$ ipython --no-banner

In [1]: import numpy as np

In [2]: from numpy import linalg as LA

In [3]: np.set_printoptions(precision=2, suppress=True, linewidth=140)

In [4]: rd = lambda a: np.round(a, 2) + 0

In [5]: mat = np.loadtxt("dump.csv", delimiter=",")

In [6]: print(rd(mat))
[[ -4.53   1.82  -8.35]
 [ -3.5    2.17  -7.67]
 [ -6.77   1.08  -9.85]
 [ -6.45   1.18  -9.63]
 [ -7.15   0.95 -10.1 ]
 [ -9.54   0.15 -11.69]
 [ -1.72   2.76  -6.48]
 [ -3.67   2.11  -7.78]
 [ -6.37   1.21  -9.58]
 [ -5.24   1.59  -8.82]
 [ -5.19   1.6   -8.79]
 [ -4.63   1.79  -8.42]
 [ -6.93   1.02  -9.95]
 [ -2.2    2.6   -6.8 ]
 [ -6.95   1.02  -9.96]
 [ -1.02   2.99  -6.01]
 [ -3.08   2.31  -7.38]
 [ -2.4    2.53  -6.93]]

In [7]: Xs = mat - mat.mean(axis=0)

In [8]: evecs = LA.svd(Xs)[2][:2]

In [9]: A2 = Xs - Xs @ evecs.T @ evecs

In [10]: print(rd(A2.std(axis=0)))
[0. 0. 0.]

In [11]: print(rd(LA.norm(A2) / LA.norm(Xs)))
0.0

In [12]: print(LA.norm(A2, axis=1).round(6).argmax())
0

In [13]: print(rd((Xs @ evecs.T).std(axis=0)))
[2.77 0.  ]

In [14]: U, sv, Vt = LA.svd(mat)

In [15]: print(np.argmax(sv[:-1] / (sv[1:] + 1e-6)) + 1)
2

In [16]: print(rd(sv))
[43.46  6.86  0.  ]

In [17]: A2 = U[:, :2] @ np.diag(sv[:2]) @ Vt[:2]

In [18]: print(LA.matrix_rank(mat, rtol=0.05))
2

In [19]: print(LA.matrix_rank(A2))
2

In [20]: print(rd(np.abs(mat - A2).max()))
0.0

In [21]: m1 = np.loadtxt("block5.csv", delimiter=",")

In [22]: print(m1)
[[0. 1. 1.]
 [1. 0. 0.]
 [1. 0. 0.]]

In [23]: rank = LA.matrix_rank(m1)

In [24]: print(rank)
2

In [25]: null = LA.svd(m1)[2][rank:].T

In [26]: print(rd(null[:, 0] / null[np.abs(null[:, 0]).round(6).argmax(), 0]))
[ 0.  1. -1.]

In [27]: print([int(LA.matrix_rank(np.delete(m1, i, axis=0))) for i in range(3)])
[1, 2, 2]

In [28]: print(rd(null @ null.T))
[[ 0.   0.   0. ]
 [ 0.   0.5 -0.5]
 [ 0.  -0.5  0.5]]

In [29]: print([int(LA.matrix_rank(m1[:, :j + 1])) for j in range(3)])
[1, 2, 2]

In [30]: W0 = np.loadtxt("m.csv", delimiter=",")

In [31]: print(rd(W0))
[[-0.29 -0.84 -0.46]
 [ 0.91 -0.38  0.13]
 [-0.29 -0.38  0.88]]

In [32]: rng = np.random.default_rng(540766)

In [33]: A2 = W0 + rng.integers(-2, 3, (3, 1)) @ rng.integers(-2, 3, (1, 3))

In [34]: print(rd(A2))
[[ 3.71 -2.84 -0.46]
 [ 2.91 -1.38  0.13]
 [ 1.71 -1.38  0.88]]

In [35]: print(rd(LA.svd(A2 - W0, compute_uv=False)))
[5.48 0.   0.  ]

In [36]: print(np.abs(A2 - W0).sum(axis=1))
[6. 3. 3.]

In [37]: print(A2 - W0)
[[ 4. -2.  0.]
 [ 2. -1.  0.]
 [ 2. -1.  0.]]

In [38]: X = np.loadtxt("sample9.csv", delimiter=",")

In [39]: print(rd(X))
[[0.8  0.   0.2  0.  ]
 [0.36 0.43 0.21 0.  ]
 [0.   0.14 0.14 0.71]
 [0.12 0.31 0.31 0.25]]

In [40]: print(X.sum(axis=1))
[1. 1. 1. 1.]

In [41]: print(rd(np.sort(np.abs(LA.eigvals(X)))[::-1]))
[1.   0.5  0.35 0.22]

In [42]: print(rd(LA.matrix_power(X, 2)))
[[0.64 0.03 0.19 0.14]
 [0.44 0.21 0.19 0.15]
 [0.14 0.3  0.27 0.28]
 [0.24 0.26 0.21 0.29]]

In [43]: p = np.eye(4)[1]

In [44]: for _ in range(3):
    ...:     p = p @ X
    ...:     print(p.round(2))
    ...: 
[0.36 0.43 0.21 0.  ]
[0.44 0.21 0.19 0.15]
[0.45 0.17 0.21 0.18]

In [45]: K = np.load("case19.npy")

In [46]: print(K)
[[ 0.   -0.99  0.38]
 [ 0.   -0.95  0.27]
 [ 0.   -0.99  0.38]
 [ 0.    0.95 -0.27]
 [ 0.   -0.99  0.38]
 [ 0.   -1.    0.45]
 [ 0.    1.   -0.51]
 [ 0.    0.98 -0.35]
 [ 0.   -1.    0.48]
 [ 0.    0.99 -0.38]
 [ 0.    0.    0.  ]
 [ 0.    0.86 -0.2 ]
 [ 0.   -1.    0.64]
 [ 0.    0.99 -0.38]
 [ 0.    0.78 -0.16]
 [ 0.    1.   -0.48]
 [ 0.   -0.98  0.35]
 [ 0.    0.86 -0.2 ]
 [ 0.    1.   -0.69]
 [ 0.    1.   -0.74]
 [ 0.    0.25 -0.04]
 [ 0.   -0.25  0.04]
 [ 0.   -0.99  0.38]
 [ 0.    0.78 -0.16]
 [ 0.   -0.25  0.04]
 [ 0.    0.48 -0.08]
 [ 0.    0.65 -0.12]]

In [47]: print(np.allclose(K[:-1].T @ LA.lstsq(K[:-1].T, K[-1])[0], K[-1]))
True

In [48]: print(np.unique(K.round(6), axis=0).shape)
(20, 3)

In [49]: print(np.abs(np.diag(LA.qr(K)[1])) > 1e-9)
[False  True  True]
